% python3 -q
>>> import numpy as np
>>> np.set_printoptions(precision=2, suppress=True, linewidth=100)
>>> rnd = lambda a: np.round(a, 2) + 0
>>> J = np.load("x.npy")
>>> J
array([[0, 0, 0, 0, 0, 0, 0],
       [0, 0, 0, 0, 1, 0, 0],
       [0, 0, 0, 0, 0, 0, 1],
       [0, 0, 0, 0, 0, 1, 1],
       [0, 1, 0, 0, 0, 0, 0],
       [0, 0, 0, 1, 0, 0, 1],
       [0, 0, 1, 1, 0, 1, 0]])
>>> np.trace(J @ J @ J) // 6
np.int64(1)
>>> J.sum(axis=0)
array([0, 1, 1, 2, 1, 2, 3])
>>> Lm = np.diag(J.sum(axis=1)) - J
>>> np.linalg.matrix_rank(Lm)
np.int64(4)
>>> rnd(np.linalg.eigvalsh(Lm))
array([0., 0., 0., 1., 2., 3., 4.])
>>> (np.linalg.eigvalsh(Lm) < 1e-8).sum()
np.int64(3)
>>> r = np.linalg.matrix_rank(J)
>>> print(r)
6
>>> N = np.linalg.svd(J)[2][r:].T
>>> J @ N
array([[0.],
       [0.],
       [0.],
       [0.],
       [0.],
       [0.],
       [0.]])
>>> N @ N.T
array([[1., 0., 0., 0., 0., 0., 0.],
       [0., 0., 0., 0., 0., 0., 0.],
       [0., 0., 0., 0., 0., 0., 0.],
       [0., 0., 0., 0., 0., 0., 0.],
       [0., 0., 0., 0., 0., 0., 0.],
       [0., 0., 0., 0., 0., 0., 0.],
       [0., 0., 0., 0., 0., 0., 0.]])
>>> [int(np.linalg.matrix_rank(J[:i])) for i in range(1, len(J) + 1)]
[0, 1, 2, 3, 4, 5, 6]
>>> print(N[:, 0] / N[np.abs(N[:, 0]).round(6).argmax(), 0])
[1. 0. 0. 0. 0. 0. 0.]
>>> [int(np.linalg.matrix_rank(np.delete(J, i, axis=0))) for i in range(7)]
[6, 5, 5, 5, 5, 5, 5]
>>> print([int(np.linalg.matrix_rank(J[:, :j + 1])) for j in range(7)])
[0, 1, 2, 3, 4, 5, 6]
>>> rnd(np.linalg.norm(J[1] - J[0]))
np.float64(1.0)
>>> print(rnd(np.linalg.norm(J) ** 2 / np.linalg.norm(J, 2) ** 2))
2.12
>>> J[1] @ J[0]
np.int64(0)
>>> rnd(np.linalg.norm(J[1], 1)), rnd(np.linalg.norm(J[1], np.inf))
(np.float64(1.0), np.float64(1.0))
>>> rng = np.random.default_rng(44)
>>> labels = rng.permutation(7)
>>> labels
array([3, 0, 2, 5, 4, 1, 6])
>>> out = J[labels][:, labels]
>>> out
array([[0, 0, 0, 1, 0, 0, 1],
       [0, 0, 0, 0, 0, 0, 0],
       [0, 0, 0, 0, 0, 0, 1],
       [1, 0, 0, 0, 0, 0, 1],
       [0, 0, 0, 0, 0, 1, 0],
       [0, 0, 0, 0, 1, 0, 0],
       [1, 0, 1, 1, 0, 0, 0]])
>>> np.trace(out)
np.int64(0)
>>> vals, vecs = np.linalg.eigh(J)
>>> np.abs(vecs[:, -1]).round(6).argmax()
np.int64(6)
>>> (vals > 1e-8).sum(), (vals < -1e-8).sum()
(np.int64(3), np.int64(3))
>>> print(rnd(np.abs(vecs[:, -1])))
[0.   0.   0.28 0.52 0.   0.52 0.61]
>>> rnd(np.linalg.svd(J, compute_uv=False))
array([2.17, 1.48, 1.  , 1.  , 1.  , 0.31, 0.  ])
>>> rnd(vecs.T @ J @ vecs)
array([[-1.48,  0.  ,  0.  ,  0.  ,  0.  ,  0.  ,  0.  ],
       [ 0.  , -1.  ,  0.  ,  0.  ,  0.  ,  0.  ,  0.  ],
       [ 0.  ,  0.  , -1.  ,  0.  ,  0.  ,  0.  ,  0.  ],
       [ 0.  ,  0.  ,  0.  ,  0.  ,  0.  ,  0.  ,  0.  ],
       [ 0.  ,  0.  ,  0.  ,  0.  ,  0.31,  0.  ,  0.  ],
       [ 0.  ,  0.  ,  0.  ,  0.  ,  0.  ,  1.  ,  0.  ],
       [ 0.  ,  0.  ,  0.  ,  0.  ,  0.  ,  0.  ,  2.17]])
>>> rnd(np.linalg.eigvalsh(J + -3 * np.eye(7)))
array([-4.48, -4.  , -4.  , -3.  , -2.69, -2.  , -0.83])
>>> mat = np.load("run4.npy")
>>> mat
array([[3., 3., 0., 0., 1., 1., 0.],
       [3., 3., 1., 2., 1., 2., 0.],
       [1., 1., 0., 2., 2., 0., 0.],
       [3., 2., 0., 1., 0., 2., 0.],
       [3., 1., 2., 0., 2., 3., 0.],
       [0., 2., 3., 2., 1., 1., 0.],
       [0., 0., 0., 0., 0., 0., 1.]])
>>> out = np.linalg.inv(mat)
>>> rnd(np.linalg.det(mat) * out)
array([[  22., -129.,   34.,  100.,   -3.,   45.,    0.],
       [ -10.,   67.,  -18.,  -52.,    1.,  -23.,    0.],
       [  16.,  -94.,   24.,   72.,   -2.,   34.,    0.],
       [   2.,  -19.,    6.,   16.,   -1.,    7.,    0.],
       [  -8.,   50.,  -12.,  -40.,    2.,  -18.,    0.],
       [ -24.,  136.,  -36., -104.,    4.,  -48.,    0.],
       [   0.,    0.,    0.,    0.,    0.,    0.,    4.]])
>>> (np.abs(out) > 1e-9).astype(int)
array([[1, 1, 1, 1, 1, 1, 0],
       [1, 1, 1, 1, 1, 1, 0],
       [1, 1, 1, 1, 1, 1, 0],
       [1, 1, 1, 1, 1, 1, 0],
       [1, 1, 1, 1, 1, 1, 0],
       [1, 1, 1, 1, 1, 1, 0],
       [0, 0, 0, 0, 0, 0, 1]])
>>> print(rnd(np.linalg.det(mat) * np.linalg.det(out)))
1.0
